% ipython --no-banner

In [1]: import numpy as np

In [2]: np.set_printoptions(suppress=True, linewidth=160)

In [3]: def rnd(a):
   ...:     return np.round(a, 4) + 0
   ...: 

In [4]: K = np.load("sample5.npy")

In [5]: K
Out[5]: 
array([[-4,  5,  0,  0, -5,  3,  1,  5,  4,  1],
       [-3,  3,  1,  2,  1,  0,  3,  1,  1, -2],
       [-1, -3, -4,  1, -5,  0,  5,  4,  4, -5],
       [ 0, -4, -4, -3, -2, -2, -5, -3, -5,  1]])

In [6]: rnd(np.linalg.norm(K, 1)), rnd(np.linalg.norm(K, np.inf))
Out[6]: (np.float64(15.0), np.float64(32.0))

In [7]: K[0] @ K[3]
Out[7]: np.int64(-55)

In [8]: print(rnd(np.linalg.norm(K, axis=1)))
[10.8628  6.245  11.5758 10.4403]

In [9]: rnd(np.linalg.norm(K[0], 1)), rnd(np.linalg.norm(K[0], np.inf))
Out[9]: (np.float64(28.0), np.float64(5.0))

In [10]: print(rnd(np.linalg.norm(K, "nuc")))
36.4181

In [11]: rnd(np.linalg.norm(K, axis=0))
Out[11]: array([5.099 , 7.6811, 5.7446, 3.7417, 7.4162, 3.6056, 7.746 , 7.1414, 7.6158, 5.5678])

In [12]: f = np.array([3, 2])

In [13]: print(np.polyval(f, K[0]))
[-10  17   2   2 -13  11   5  17  14   5]

In [14]: np.convolve(K[0], f)
Out[14]: array([-12,   7,  10,   0, -15,  -1,   9,  17,  22,  11,   2])

In [15]: K.mean(axis=0)
Out[15]: array([-2.  ,  0.25, -1.75,  0.  , -2.75,  0.25,  1.  ,  1.75,  1.  , -1.25])

In [16]: K.sum(axis=0)
Out[16]: array([ -8,   1,  -7,   0, -11,   1,   4,   7,   4,  -5])

In [17]: rnd(np.linalg.svd(K, compute_uv=False))
Out[17]: array([15.0663, 10.1095,  7.5718,  3.6705])

In [18]: rnd(np.linalg.norm(K))
Out[18]: np.float64(20.0)

In [19]: K - K[0]
Out[19]: 
array([[ 0,  0,  0,  0,  0,  0,  0,  0,  0,  0],
       [ 1, -2,  1,  2,  6, -3,  2, -4, -3, -3],
       [ 3, -8, -4,  1,  0, -3,  4, -1,  0, -6],
       [ 4, -9, -4, -3,  3, -5, -6, -8, -9,  0]])

In [20]: np.unravel_index(np.abs(K).argmax(), K.shape)
Out[20]: (np.int64(0), np.int64(1))

In [21]: th = np.radians(135)

In [22]: Rm = np.eye(10)

In [23]: Rm[0, 0] = Rm[3, 3] = np.cos(th)

In [24]: Rm[0, 3], Rm[3, 0] = -np.sin(th), np.sin(th)

In [25]: rnd(Rm)
Out[25]: 
array([[-0.7071,  0.    ,  0.    , -0.7071,  0.    ,  0.    ,  0.    ,  0.    ,  0.    ,  0.    ],
       [ 0.    ,  1.    ,  0.    ,  0.    ,  0.    ,  0.    ,  0.    ,  0.    ,  0.    ,  0.    ],
       [ 0.    ,  0.    ,  1.    ,  0.    ,  0.    ,  0.    ,  0.    ,  0.    ,  0.    ,  0.    ],
       [ 0.7071,  0.    ,  0.    , -0.7071,  0.    ,  0.    ,  0.    ,  0.    ,  0.    ,  0.    ],
       [ 0.    ,  0.    ,  0.    ,  0.    ,  1.    ,  0.    ,  0.    ,  0.    ,  0.    ,  0.    ],
       [ 0.    ,  0.    ,  0.    ,  0.    ,  0.    ,  1.    ,  0.    ,  0.    ,  0.    ,  0.    ],
       [ 0.    ,  0.    ,  0.    ,  0.    ,  0.    ,  0.    ,  1.    ,  0.    ,  0.    ,  0.    ],
       [ 0.    ,  0.    ,  0.    ,  0.    ,  0.    ,  0.    ,  0.    ,  1.    ,  0.    ,  0.    ],
       [ 0.    ,  0.    ,  0.    ,  0.    ,  0.    ,  0.    ,  0.    ,  0.    ,  1.    ,  0.    ],
       [ 0.    ,  0.    ,  0.    ,  0.    ,  0.    ,  0.    ,  0.    ,  0.    ,  0.    ,  1.    ]])

In [26]: out = K @ Rm.T

In [27]: rnd(np.abs(out - K).max(axis=0))
Out[27]: array([6.8284, 0.    , 0.    , 5.5355, 0.    , 0.    , 0.    , 0.    , 0.    , 0.    ])

In [28]: np.allclose(K @ K.T, out @ out.T)
Out[28]: True

In [29]: out = np.array([[-1.1],
    ...:     [1.3],
    ...:     [-1.3],
    ...:     [0.5],
    ...:     [1.2],
    ...:     [-0.7],
    ...:     [0.5],
    ...:     [-0.6],
    ...:     [-0.1],
    ...:     [-1.2]])

In [30]: W2 = np.array([[-0.2, 0.5, -0.7, 0.6, -0.3, 1.3, 0.4, 0.2, -0.4, -0.4]])

In [31]: X = out @ W2

In [32]: rnd(X)
Out[32]: 
array([[ 0.22, -0.55,  0.77, -0.66,  0.33, -1.43, -0.44, -0.22,  0.44,  0.44],
       [-0.26,  0.65, -0.91,  0.78, -0.39,  1.69,  0.52,  0.26, -0.52, -0.52],
       [ 0.26, -0.65,  0.91, -0.78,  0.39, -1.69, -0.52, -0.26,  0.52,  0.52],
       [-0.1 ,  0.25, -0.35,  0.3 , -0.15,  0.65,  0.2 ,  0.1 , -0.2 , -0.2 ],
       [-0.24,  0.6 , -0.84,  0.72, -0.36,  1.56,  0.48,  0.24, -0.48, -0.48],
       [ 0.14, -0.35,  0.49, -0.42,  0.21, -0.91, -0.28, -0.14,  0.28,  0.28],
       [-0.1 ,  0.25, -0.35,  0.3 , -0.15,  0.65,  0.2 ,  0.1 , -0.2 , -0.2 ],
       [ 0.12, -0.3 ,  0.42, -0.36,  0.18, -0.78, -0.24, -0.12,  0.24,  0.24],
       [ 0.02, -0.05,  0.07, -0.06,  0.03, -0.13, -0.04, -0.02,  0.04,  0.04],
       [ 0.24, -0.6 ,  0.84, -0.72,  0.36, -1.56, -0.48, -0.24,  0.48,  0.48]])

In [33]: rk = np.linalg.matrix_rank(X)

In [34]: rk
Out[34]: np.int64(1)

In [35]: ns = np.linalg.svd(X)[2][rk:].T

In [36]: ns.shape
Out[36]: (10, 9)
